$ python -q
>>> import numpy as np
>>> import numpy.linalg as la
>>> np.set_printoptions(suppress=True, linewidth=100)
>>> data = np.array([[2.0, 1.0, 0.0, 0.0],
...     [0.0, 2.0, 1.0, 0.0],
...     [0.0, 0.0, 2.0, 1.0],
...     [0.0, 0.0, 0.0, 2.0]])
>>> data
array([[2., 1., 0., 0.],
       [0., 2., 1., 0.],
       [0., 0., 2., 1.],
       [0., 0., 0., 2.]])
>>> W = np.array([[7, 0, 7, 2], [2, 4, 4, 7], [2, 7, 7, 9], [2, 5, 2, 1]])
>>> coef = np.array([2, 2, 2, 0])
>>> hid = np.maximum(data @ W + coef, 0)
>>> print(la.matrix_rank(hid))
4
>>> hid
array([[18.,  6., 20., 11.],
       [ 8., 17., 17., 23.],
       [ 8., 21., 18., 19.],
       [ 6., 12.,  6.,  2.]])
>>> (hid > 0).astype(int)
array([[1, 1, 1, 1],
       [1, 1, 1, 1],
       [1, 1, 1, 1],
       [1, 1, 1, 1]])
>>> print((hid > 0).mean(axis=0))
[1. 1. 1. 1.]
>>> C = np.array([[-5, 0, 1], [-2, 1, 4], [-1, -4, -2], [-3, 0, -2]])
>>> print((hid @ C).round(6).argmax(axis=1))
[2 2 2 2]
>>> hid @ C
array([[-155.,  -74.,  -20.],
       [-160.,  -51.,   -4.],
       [-157.,  -51.,   18.],
       [ -66.,  -12.,   38.]])
>>> r0, v = data[3], data[2]
>>> r0 @ v
np.float64(2.0)
>>> print(r0 @ r0)
4.0
>>> p = (r0 @ v) / (r0 @ r0) * r0
>>> print(round(la.norm(r0 + v) ** 2 + la.norm(r0 - v) ** 2, 4))
18.0
>>> v - p
array([0., 0., 2., 0.])
>>> print(la.matrix_rank(np.outer(r0, v)))
1
>>> proj = np.triu(np.array([[6, 0, 5, -8], [9, 1, -1, 8], [-3, 0, -2, -8], [-3, 9, 5, 9]]), 1) + np.eye(4)
>>> B = proj @ data @ la.inv(proj)
>>> round(la.det(B), 4)
np.float64(16.0)
>>> np.round(la.matrix_power(data - np.diag(np.diag(data)), 4), 4)
array([[0., 0., 0., 0.],
       [0., 0., 0., 0.],
       [0., 0., 0., 0.],
       [0., 0., 0., 0.]])
>>> la.matrix_rank(data - data[0, 0] * np.eye(4))
np.int64(3)
>>> print(np.prod(np.diag(data)), round(la.det(data), 4))
16.0 16.0
>>> Uu, sig, vt = la.svd(data, full_matrices=False)
>>> Uu.shape, sig.shape, vt.shape
((4, 4), (4,), (4, 4))
>>> np.round(vt @ vt.T, 4) + 0
array([[1., 0., 0., 0.],
       [0., 1., 0., 0.],
       [0., 0., 1., 0.],
       [0., 0., 0., 1.]])
>>> np.round(Uu.T @ Uu, 4) + 0
array([[1., 0., 0., 0.],
       [0., 1., 0., 0.],
       [0., 0., 1., 0.],
       [0., 0., 0., 1.]])
>>> np.abs(Uu[:, 0]).round(6).argmax()
np.int64(1)
>>> np.round(np.cumsum(sig ** 2) / np.sum(sig ** 2), 4)
array([0.4279, 0.7394, 0.917 , 1.    ])
>>> (sig > 1e-8).sum()
np.int64(4)
>>> np.allclose(Uu * sig @ vt, data)
True
>>> K = np.load("out14.npy")
>>> K
array([[ 3, -9,  0,  1],
       [ 0,  0,  2,  3],
       [ 2, -6,  2,  3],
       [ 2, -6,  1,  2],
       [ 1, -3,  0,  1]])
>>> la.matrix_rank(K)
np.int64(3)
>>> print(np.count_nonzero(K))
16
>>> K.sum(axis=0)
array([  8, -24,   5,  10])
>>> K.shape
(5, 4)
>>> np.round(la.svd(K, compute_uv=False), 4) + 0
array([13.9387,  4.2987,  0.4837,  0.    ])
>>> K - K[0]
array([[ 0,  0,  0,  0],
       [-3,  9,  2,  2],
       [-1,  3,  2,  2],
       [-1,  3,  1,  1],
       [-2,  6,  0,  0]])
>>> [round(float(x), 4) for x in la.svd(K, compute_uv=False)[:3]]
[13.9387, 4.2987, 0.4837]
>>> Uu, sig, vt = la.svd(K)
>>> evecs = vt[:(sig > 1e-8).sum()]
>>> rng = np.random.default_rng(697173)
>>> vec = K[0] + 3 * K[1] + rng.integers(2) * np.eye(4)[2]
>>> vec
array([ 3., -9.,  6., 10.])
>>> la.matrix_rank(np.vstack([K, vec]))
np.int64(3)
>>> np.round(la.norm(vec - evecs.T @ evecs @ vec), 4)
np.float64(0.0)
>>> B = K / np.sqrt((K ** 2).mean(axis=1, keepdims=True))
>>> B[4].round(4)
array([ 0.603 , -1.8091,  0.    ,  0.603 ])
>>> la.matrix_rank(K - K.mean(axis=1, keepdims=True))
np.int64(3)
>>> t = np.radians(60)
>>> r_ = np.eye(4)
>>> r_[3, 3] = r_[0, 0] = np.cos(t)
>>> r_[3, 0], r_[0, 3] = -np.sin(t), np.sin(t)
>>> r_.round(4)
array([[ 0.5  ,  0.   ,  0.   ,  0.866],
       [ 0.   ,  1.   ,  0.   ,  0.   ],
       [ 0.   ,  0.   ,  1.   ,  0.   ],
       [-0.866,  0.   ,  0.   ,  0.5  ]])
>>> B = K @ r_.T
>>> np.allclose(K @ K.T, B @ B.T)
True
>>> np.round(np.abs(B - K).max(axis=0), 4)
array([2.5981, 0.    , 0.    , 3.2321])
>>> round(la.det(r_), 4), np.trace(r_)
(np.float64(1.0), np.float64(3.0))
>>> np.round(la.svd(K, compute_uv=False), 4) + 0, np.round(la.svd(B, compute_uv=False), 4) + 0
(array([13.9387,  4.2987,  0.4837,  0.    ]), array([13.9387,  4.2987,  0.4837,  0.    ]))
>>> C = np.array([[1, 1, 0, 1, 2], [0, 1, 1, 0, 0], [0, 1, 2, 2, 1]])
>>> A = np.repeat(C, 20 // 3, axis=0)
>>> A = A + 0.05 * rng.normal(size=A.shape)
>>> A.round(4)
array([[ 0.9716,  0.9859, -0.0016,  0.9369,  1.9636],
       [ 1.0128,  0.9298,  0.0275,  0.8736,  2.031 ],
       [ 1.0521,  1.0098,  0.0124,  1.0092,  1.9798],
       [ 0.9354,  0.942 , -0.011 ,  1.0481,  2.0342],
       [ 1.0232,  0.9732,  0.032 ,  0.8803,  1.9809],
       [ 1.0052,  0.9534, -0.0051,  1.0216,  1.9272],
       [ 0.0179,  0.9608,  1.0084, -0.0086,  0.0632],
       [ 0.0193,  0.9515,  0.9643, -0.0379,  0.0101],
       [ 0.0254,  0.9708,  0.9763,  0.0215, -0.0596],
       [-0.0471,  1.1116,  0.9547,  0.0337, -0.0774],
       [ 0.0018,  0.9996,  1.0606,  0.0877, -0.0701],
       [-0.062 ,  1.0194,  0.9659,  0.0125, -0.0097],
       [ 0.0509,  0.9989,  1.9834,  2.0306,  1.0688],
       [ 0.0516,  0.9712,  2.1058,  2.0096,  0.986 ],
       [ 0.0457,  0.9392,  2.0524,  1.9939,  1.0386],
       [ 0.0705,  1.0133,  1.9938,  1.974 ,  0.9629],
       [ 0.0346,  0.9596,  2.0169,  2.0092,  1.0083],
       [-0.0093,  1.0044,  2.018 ,  2.0694,  0.9901]])
>>> np.round(np.abs(la.svd(A)[2][-1]), 4)
array([0.8522, 0.0874, 0.0795, 0.1835, 0.4756])
>>> np.round(la.norm(A, 2) / la.norm(A), 4)
np.float64(0.8722)
>>> vec = np.array([2, -1, 0, -1, 0])
>>> rhs = A @ vec
>>> coef, lr = np.zeros(5), 1 / la.norm(A, 2) ** 2
>>> for i in range(150):
...     coef -= lr * A.T @ (A @ coef - rhs)
...     if i % 50 == 0: print(i, round(la.norm(A @ coef - rhs), 4))
... 
0 3.2754
50 0.3907
100 0.3812
>>> round(float(la.cond(A)), 4)
63.9229
>>> J = np.load("test17.npy")
>>> J
array([[ 1,  0, -1, -4],
       [ 0,  1,  0, -1],
       [-1,  0,  1,  0],
       [-4, -1,  0,  1]])
>>> W = np.array([[-1, 0, -2, 5, 5, 2],
...     [5, 0, 2, 3, 4, 1],
...     [-1, -5, 3, -1, 2, -1],
...     [-3, -4, -4, -1, -1, -3]])
>>> coef = np.array([1, 3, 1, 3, 0, 0])
>>> hid = np.maximum(J @ W + coef, 0)
>>> hid
array([[13, 24, 12, 13,  7, 15],
       [ 9,  7,  7,  7,  5,  4],
       [ 1,  0,  6,  0,  0,  0],
       [ 0,  0,  3,  0,  0,  0]])
>>> (hid > 0).astype(int)
array([[1, 1, 1, 1, 1, 1],
       [1, 1, 1, 1, 1, 1],
       [1, 0, 1, 0, 0, 0],
       [0, 0, 1, 0, 0, 0]])
>>> (hid > 0).mean(axis=0)
array([0.75, 0.5 , 1.  , 0.5 , 0.5 , 0.5 ])
>>> C = np.array([[5, 5, 3], [3, 0, 0], [0, 1, 3], [4, 5, 3], [4, 2, 4], [0, 2, 0]])
>>> hid @ C
array([[217, 186, 142],
       [114, 105,  89],
       [  5,  11,  21],
       [  0,   3,   9]])
